In [1]: import numpy as np

In [2]: np.set_printoptions(precision=1, suppress=True, linewidth=120)

In [3]: def rnd(a):
   ...:     return np.round(a, 1) + 0
   ...: 

In [4]: data = np.load("w.npy")

In [5]: print(data)
[[ 3.5  2.2 -4.7  1.7 -0.6 -1.6]
 [ 0.5  2.5 -4.3  2.3 -0.7 -2.1]
 [ 2.1 -3.3 -1.4 -0.8  0.6 -1.9]
 [ 1.5  3.4 -3.3 -0.1 -0.4 -4.4]
 [ 0.5 -3.4 -2.6 -0.1 -1.  -0.2]
 [ 1.9 -1.8 -1.  -2.3  2.1 -2.7]
 [ 1.2 -1.  -0.8 -2.7  2.  -3.7]
 [ 0.7  2.2 -4.7  1.6 -0.4 -2.9]
 [ 0.8 -2.1 -0.2 -1.8  1.4 -3.2]
 [ 1.5  3.7 -2.9  0.9 -0.4 -2.9]
 [ 1.9  0.6 -3.3 -0.2 -0.2 -2.5]
 [ 1.1  1.5 -4.5  0.4 -0.3 -2.3]
 [ 1.9  3.4 -3.4  0.   0.  -2.8]
 [ 1.   0.6 -2.3 -0.7 -0.2 -2.7]
 [ 1.4 -1.6 -1.  -1.  -0.2 -2.8]
 [ 1.4  0.4 -0.5 -0.1 -0.8 -3.3]
 [ 0.7 -0.8 -0.7 -0.5  0.5 -3.7]
 [ 0.   3.6 -6.   0.9  0.1 -1.9]
 [ 1.7  1.6 -3.9  2.3 -0.8 -4. ]
 [ 2.1 -1.5 -0.1 -1.4  0.7 -2.4]
 [ 3.1 -0.4 -0.1 -2.3 -0.9 -3.2]
 [ 1.3 -0.4 -0.2 -1.3  1.4 -2.4]
 [ 1.4  1.2 -5.4  0.   0.9 -3.6]]

In [6]: u = np.array([4, 2, -1])

In [7]: print(rnd(np.cross(data[16, :3], data[22, :3])))
[5.2 2.8 2. ]

In [8]: print(rnd(np.correlate(data[16], data[22], "full")))
[-2.5  3.5  1.8 -2.6  2.9 17.6 -2.6 -4.3 19.9 -3.7 -5.2]

In [9]: print(rnd(np.polyval(u, data[16])))
[ 2.4  0.  -0.4 -1.   1.  46.4]

In [10]: print(rnd(np.convolve(data[16], u)))
[  2.8  -1.8  -5.1  -2.6   1.7 -13.3  -7.9   3.7]

In [11]: feats = np.load("test6.npy")

In [12]: print(feats)
[[ 24  24   9]
 [ 32  32  12]
 [ -8  -8  -3]
 [  8   8   3]
 [ 16  16   6]
 [-32 -32 -12]
 [-24 -24  -9]
 [  0   0   0]]

In [13]: M2 = feats[0, 0] * feats[1:] - np.outer(feats[1:, 0], feats[0])

In [14]: print(M2)
[[0 0 0]
 [0 0 0]
 [0 0 0]
 [0 0 0]
 [0 0 0]
 [0 0 0]
 [0 0 0]]

In [15]: print(np.flatnonzero(~M2.round(6).any(axis=1)))
[0 1 2 3 4 5 6]
